$ python3 -q
>>> import numpy as np
>>> import numpy.linalg as la
>>> np.set_printoptions(precision=2, suppress=True, linewidth=160)
>>> arr = np.load("run18.npy")
>>> arr
array([[ 2,  0,  0, -3],
       [ 4,  2,  2, -1],
       [ 2,  0,  0, -3],
       [ 5,  3,  3,  0]])
>>> # row 2 repeats row 0
>>> Uu, sig, vt = la.svd(arr)
>>> sig.round(2) + 0
array([8.71, 4.26, 0.  , 0.  ])
>>> B = Uu[:, :2] @ np.diag(sig[:2]) @ vt[:2]
>>> la.matrix_rank(arr, rtol=0.05)
np.int64(2)
>>> B.round(2) + 0
array([[ 2.,  0.,  0., -3.],
       [ 4.,  2.,  2., -1.],
       [ 2.,  0.,  0., -3.],
       [ 5.,  3.,  3.,  0.]])
>>> round(float(la.norm(arr - B, 2)), 2), np.round(sig[2], 2)
(0.0, np.float64(0.0))
>>> Uu, sig, vt = la.svd(arr)
>>> vecs = vt[:(sig > 1e-8).sum()]
>>> rng = np.random.default_rng(96)
>>> x = arr[2] + -3 * arr[0] + rng.integers(2) * np.eye(4)[2]
>>> x
array([-4.,  0.,  1.,  6.])
>>> np.diag(vecs.T @ vecs)
array([0.65, 0.25, 0.25, 0.84])
>>> la.matrix_rank(np.vstack([arr, x]))
np.int64(3)
>>> vecs.T @ vecs
array([[ 0.65,  0.29,  0.29, -0.24],
       [ 0.29,  0.25,  0.25,  0.2 ],
       [ 0.29,  0.25,  0.25,  0.2 ],
       [-0.24,  0.2 ,  0.2 ,  0.84]])
>>> print(np.round(la.norm(x - vecs.T @ vecs @ x), 2))
0.86
>>> np.allclose(vecs.T @ vecs @ x, x)
False
>>> F = np.load("test10.npy")
>>> F
array([[-0.4,  2. , -0.1],
       [-0.2,  1.6,  0.2],
       [ 7.5, -1.5, -5. ],
       [ 0.5,  0.7,  2.5],
       [-0.5, -0.2,  1. ],
       [ 1.9,  0.1,  1.2],
       [ 0.8,  0.4,  0. ],
       [-1.4,  0.9,  0.2],
       [ 1. ,  1.6,  0.2],
       [-0.3,  0.6, -0.3],
       [-0.9, -0.1,  0.1],
       [ 0.8,  0.2, -0.3],
       [ 0.1,  2.2, -1.2],
       [ 1.6, -0.9,  0.7],
       [-1.4, -0.8, -0.1],
       [ 0.4,  0.8, -1.2],
       [-0.3, -0.7,  0.1],
       [ 0.4,  2.5, -0.1],
       [ 1.3, -0.4, -1.3],
       [ 0.3, -0.6, -0.5],
       [-0.8, -0.3, -0.7],
       [ 1.4,  0.8,  0.1],
       [-0.8,  0.4, -1. ],
       [ 0.5,  0.5, -0.5],
       [-1. ,  0.4,  1. ],
       [-1.3,  0.8,  0. ],
       [ 1.2, -0.1,  0.1],
       [ 0.3,  0. ,  0.7],
       [-0.1, -0.9,  1.3],
       [ 0.7,  1.2, -2.4],
       [ 1.8,  0.1,  0. ]])
>>> Z = F[[10, 9]].astype(float)
>>> for _ in range(6):
...     labels = la.norm(F[:, None] - Z, axis=-1).argmin(axis=1)
...     Z = np.array([F[labels == j].mean(axis=0) for j in range(2)])
... 
>>> print(labels)
[0 0 1 0 0 1 1 0 1 0 0 1 1 1 0 1 0 1 1 0 0 1 0 1 0 0 1 0 0 1 1]
>>> np.bincount(labels)
array([16, 15])
>>> Z
array([[-0.52,  0.24,  0.28],
       [ 1.43,  0.5 , -0.65]])
>>> np.abs(Z[1] - Z[0]).argmax()
np.int64(0)
>>> dist = la.norm(F[:, None] - F[None], axis=-1)
>>> (dist + 1e9 * np.eye(31)).round(6).argmin(axis=1)
array([ 1,  0, 18, 27, 24, 13, 11, 25, 21, 23, 20,  6, 17, 26, 10, 23, 10,  0, 11, 16, 22,  6, 20, 11,  4,  7, 11,  4,  4, 15, 26])
>>> dist.mean(axis=1).argmax()
np.int64(2)
>>> dist.shape
(31, 31)
>>> print(np.unravel_index(dist.round(6).argmax(), dist.shape))
(np.int64(2), np.int64(7))
